In [1]: import numpy as np

In [2]: np.set_printoptions(suppress=True, linewidth=160)

In [3]: arr = np.loadtxt("out9.csv", delimiter=",")

In [4]: arr.round(3)
Out[4]: 
array([[ -7.23 ,  -4.672,   9.8  ,   6.936,   0.946,  -1.721,  -5.299,  -4.692,   0.731],
       [  6.772,  10.168,  -0.724,  -4.772,   5.77 ,   8.981,   5.958,  -2.349,   6.561],
       [  1.088,   2.245,   0.179,   2.914,  -7.918,  -3.02 ,  -1.652,  10.712,  -2.812],
       [ -6.519,  -4.511,   8.702,   6.992,  -1.413,  -2.916,  -5.534,  -1.541,  -0.489],
       [  7.905,   4.914,   4.478,  -5.232,   4.214,   7.16 ,   1.641,  -2.669,   7.287],
       [  1.456,   2.82 ,   2.133,   1.29 ,  -2.527,   0.544,  -0.505,   4.177,   0.64 ],
       [ -0.837,   6.54 ,   3.404,  -0.136,  10.054,   8.439,   4.182, -10.339,   6.751],
       [ -1.737,   3.384,   2.714,   2.642,   1.644,   2.258,   0.674,  -1.225,   1.744],
       [ -1.401,   0.629,   4.324,   3.166,  -1.462,  -0.185,  -1.882,   1.484,   0.558],
       [ -1.044,   1.986,   0.833,   4.043,  -6.04 ,  -2.58 ,  -1.475,   7.962,  -2.503],
       [ -5.156,  -5.068,   8.526,   6.561,  -3.774,  -4.079,  -6.359,   1.357,  -1.256],
       [  3.855,   8.022,   0.732,  -2.485,   5.376,   7.346,   4.422,  -3.176,   5.515],
       [  5.885,   6.455,   0.196,  -2.549,  -0.456,   4.019,   2.314,   3.737,   3.074],
       [  7.075,   5.385,   1.803,  -3.54 ,  -0.065,   4.38 ,   1.476,   2.884,   4.095],
       [ -4.592,  -7.266,   9.76 ,   6.822,  -6.511,  -6.097,  -8.451,   3.881,  -2.236],
       [  5.17 ,   8.733,  -1.05 ,  -2.757,   2.518,   6.156,   4.509,   0.931,   4.119],
       [  0.585,  -2.741,   7.814,   2.001,  -2.758,  -1.15 ,  -4.764,   1.803,   1.391]])

In [5]: # looks like rank 4

In [6]: rk = np.linalg.matrix_rank(arr)

In [7]: rk
Out[7]: np.int64(4)

In [8]: null = np.linalg.svd(arr)[2][rk:].T

In [9]: null.shape
Out[9]: (9, 5)

In [10]: [int(np.linalg.matrix_rank(arr[:i])) for i in range(1, len(arr) + 1)]
Out[10]: [1, 2, 3, 4, 4, 4, 4, 4, 4, 4, 4, 4, 4, 4, 4, 4, 4]

In [11]: np.allclose(arr @ null, 0)
Out[11]: True

In [12]: [int(np.linalg.matrix_rank(np.delete(arr, i, axis=0))) for i in range(17)]
Out[12]: [4, 4, 4, 4, 4, 4, 4, 4, 4, 4, 4, 4, 4, 4, 4, 4, 4]

In [13]: np.linalg.lstsq(arr[:-1].T, arr[-1])[2]
Out[13]: np.int32(4)

In [14]: np.abs(np.diag(np.linalg.qr(arr)[1])) > 1e-9
Out[14]: array([ True,  True,  True,  True, False, False, False, False, False])

In [15]: np.unique(arr.round(6), axis=0).shape
Out[15]: (17, 9)

In [16]: K = np.loadtxt("data.csv", delimiter=",")

In [17]: K
Out[17]: 
array([[  6.269,  -7.283,  -0.453,   0.485,  -3.268,  -3.217,  -7.34 ,   6.558,  -4.357,   1.6  ],
       [ -0.81 ,   0.317,  -0.847,  -0.875,  -1.535,   4.491,   2.803,   6.322,   4.69 ,  -3.466],
       [ -5.042,   0.755,   3.086,  -1.42 ,   0.465,  -1.82 ,  -1.122,   5.081,   0.986,  -0.16 ],
       [  2.917,  -4.023,  -2.865,  -0.025,  -4.474,   1.973,   0.619,   5.708,   6.662,   0.866],
       [ -4.708,   1.63 ,  -2.661,  -5.631,   4.587,   0.158,  -0.994,  -1.132,  -0.189,   1.639],
       [ -0.977,   2.566,   2.893,   1.023,   0.666,  -3.086,  -2.752,  -2.484,  -4.516,   4.066],
       [ -0.304,   3.16 ,  -0.314,   0.95 ,  -6.575,   3.739,   2.394,  -0.405,   6.777,  -0.214],
       [  1.003,  -1.955,   0.037,  -1.246,  -4.049,  -1.185,  -3.75 ,   1.96 ,   1.977,   1.627],
       [  2.282,  -0.311,   0.85 ,   1.811,   2.956,  -3.526,  -3.688,  -5.511,  -7.481,   0.203],
       [  1.183,   1.616,   0.593,   1.765,  -3.522,   0.611,  -0.025,  -2.14 ,   1.576,  -1.265],
       [ -8.364,   1.124,   2.553,  -2.912,  10.802,   0.787,   5.217,   0.625,   1.473,  -3.864],
       [  0.078,  -0.091,  -1.033,   1.1  ,  -2.616,   0.712,   1.547,   0.286,   3.354,   1.165],
       [ -2.568,   5.142,   4.884,  -0.169,   2.893,  -4.751,  -5.173,  -1.513,  -8.261,  -0.489],
       [  0.201,  -3.664,   0.311,  -1.654,   0.662,   4.859,   5.442,   9.677,   2.734,  -4.388],
       [  7.987,  -1.208,  -2.145,   7.467,  -9.433,   7.338,   6.869,  -4.157,   5.275,   0.615],
       [ -2.499,   3.012,   1.677,  -2.044,   6.712,   2.017,   3.956,  -1.182,  -3.82 ,  -4.977],
       [  1.111,  -0.581,   0.227,   2.083,   4.16 ,   1.28 ,   4.256,  -6.372,  -1.894,  -2.453],
       [ -0.63 ,  -0.733,  -4.464,  -3.832,   1.813,  -0.55 ,  -2.072,  -3.035,   3.269,   2.73 ],
       [  6.892,  -2.448,  -0.485,   3.535,  -7.45 ,  -0.314,  -4.72 ,  -2.038,  -3.242,   2.528],
       [  1.759,   2.967,  -2.099,  -0.365,  -4.948,   5.004,   2.566,   0.412,   2.206,  -1.104],
       [  6.523,   3.357,  -3.85 ,   2.038, -14.735,   1.112,  -6.134,  -1.474,   2.331,   2.398],
       [  1.322,  -3.291,  -0.826,  -0.973,   2.2  ,  -0.754,  -1.56 ,   4.888,  -2.896,   0.423],
       [ -2.4  ,  -1.556,  -1.289,  -3.84 ,   2.558,  -4.45 ,  -6.409,  -0.007,  -3.423,   2.593],
       [ -0.98 ,  -2.401,  -0.24 ,  -0.556,  -0.014,  -0.848,   2.905,  -0.289,   4.632,  -0.129],
       [  2.408,  -2.836,  -2.65 ,  -0.279,  -6.355,   7.369,   5.1  ,   7.256,  10.126,  -2.953],
       [ 10.895,  -0.386,  -0.195,   5.732, -13.788,   1.524,  -2.35 ,  -3.73 ,   0.798,  -0.726],
       [  0.016,   1.599,  -3.367,  -0.025,  -5.162,   0.479,  -2.244,  -1.221,   4.877,   3.186],
       [ 15.845,  -5.221,   0.007,   4.908, -16.842,   1.623,  -7.482,   4.531,  -3.345,   3.575],
       [ -1.523,   2.673,  -1.726,  -0.081,  -0.717,   4.118,   6.184,  -2.571,   6.637,  -0.393],
       [  2.044,   0.533,  -0.509,  -0.299,  -2.604,  -1.103,  -1.195,   0.42 ,  -0.932,   1.274],
       [ -3.767,  -3.495,  -0.378,  -1.557,   5.801,   6.429,  11.575,   0.882,   6.68 ,  -6.575],
       [  2.416,  -0.777,   0.349,   3.172,  -1.938,   0.234,  -0.799,  -3.28 ,  -0.491,   1.338],
       [  8.216,  -0.717,  -5.852,   0.471, -12.51 ,  -0.982,  -7.677,   1.09 ,   1.303,   7.145],
       [  0.015,  -0.402,   1.724,  -0.885,   3.829,  -2.434,  -2.434,   1.298,  -5.562,  -1.174],
       [  1.342,   0.558,  -0.474,   0.032,  -2.008,  -4.365,  -6.215,  -0.842,  -3.35 ,   4.26 ],
       [ -4.14 ,   1.206,  -0.767,  -2.58 ,   3.364,   2.48 ,   4.316,   1.367,   2.991,  -1.808],
       [  8.353,  -1.645,  -3.623,   4.487,  -8.852,   2.844,  -0.864,  -1.526,   0.319,   2.977],
       [  6.154,  -2.346,   1.774,   2.921,  -6.67 ,  -4.368,  -7.605,   6.414,  -6.196,   2.781],
       [  4.966,   0.486,  -0.523,   4.179,  -6.747,  -0.227,  -2.827,  -2.447,  -1.877,   5.11 ],
       [  3.558,  -1.848,   2.932,   5.392,  -5.774,  -2.618,  -3.503,   1.164,  -1.745,   4.857],
       [  0.829,   0.32 ,   0.274,   0.471,   3.331,  -7.605, -11.042,  -5.073,  -8.288,   4.98 ],
       [  4.084,  -0.551,  -1.571,   2.518,  -7.124,   0.356,  -1.134,  -0.039,   1.673,   3.746],
       [ -1.468,  -2.626,  -1.185,  -1.298,   0.187,  -0.445,   0.65 ,   5.535,   4.582,  -0.268],
       [ -2.157,  -0.519,  -7.   ,  -2.127,  -0.137,   3.686,   6.694,  -2.992,  12.245,  -0.447],
       [ -2.477,  -4.364,   2.195,  -3.012,   6.393,  -2.421,  -1.348,   8.213,  -2.786,  -2.386],
       [ -2.281,  -2.035,   2.866,  -0.714,   6.375,  -0.566,  -0.079,   3.2  ,  -5.375,  -2.315],
       [ -8.648,  -0.648,  -0.765,  -2.972,  14.637,  -3.422,   2.862,  -4.133,   0.648,  -0.163]])

In [18]: Xc = K - K.mean(axis=0)

In [19]: evecs = np.linalg.svd(Xc)[2][:7]

In [20]: out = Xc - Xc @ evecs.T @ evecs

In [21]: np.round((Xc @ evecs.T).std(axis=0), 3)
Out[21]: array([8.525, 6.87 , 4.239, 3.316, 2.348, 1.688, 1.127])

In [22]: np.round(np.cov(Xc @ evecs.T, rowvar=False), 3) + 0
Out[22]: 
array([[74.248,  0.   ,  0.   ,  0.   ,  0.   ,  0.   ,  0.   ],
       [ 0.   , 48.221,  0.   ,  0.   ,  0.   ,  0.   ,  0.   ],
       [ 0.   ,  0.   , 18.359,  0.   ,  0.   ,  0.   ,  0.   ],
       [ 0.   ,  0.   ,  0.   , 11.233,  0.   ,  0.   ,  0.   ],
       [ 0.   ,  0.   ,  0.   ,  0.   ,  5.634,  0.   ,  0.   ],
       [ 0.   ,  0.   ,  0.   ,  0.   ,  0.   ,  2.913,  0.   ],
       [ 0.   ,  0.   ,  0.   ,  0.   ,  0.   ,  0.   ,  1.297]])

In [23]: round(float(np.linalg.norm(out) / np.linalg.norm(Xc)), 3)
Out[23]: 0.074
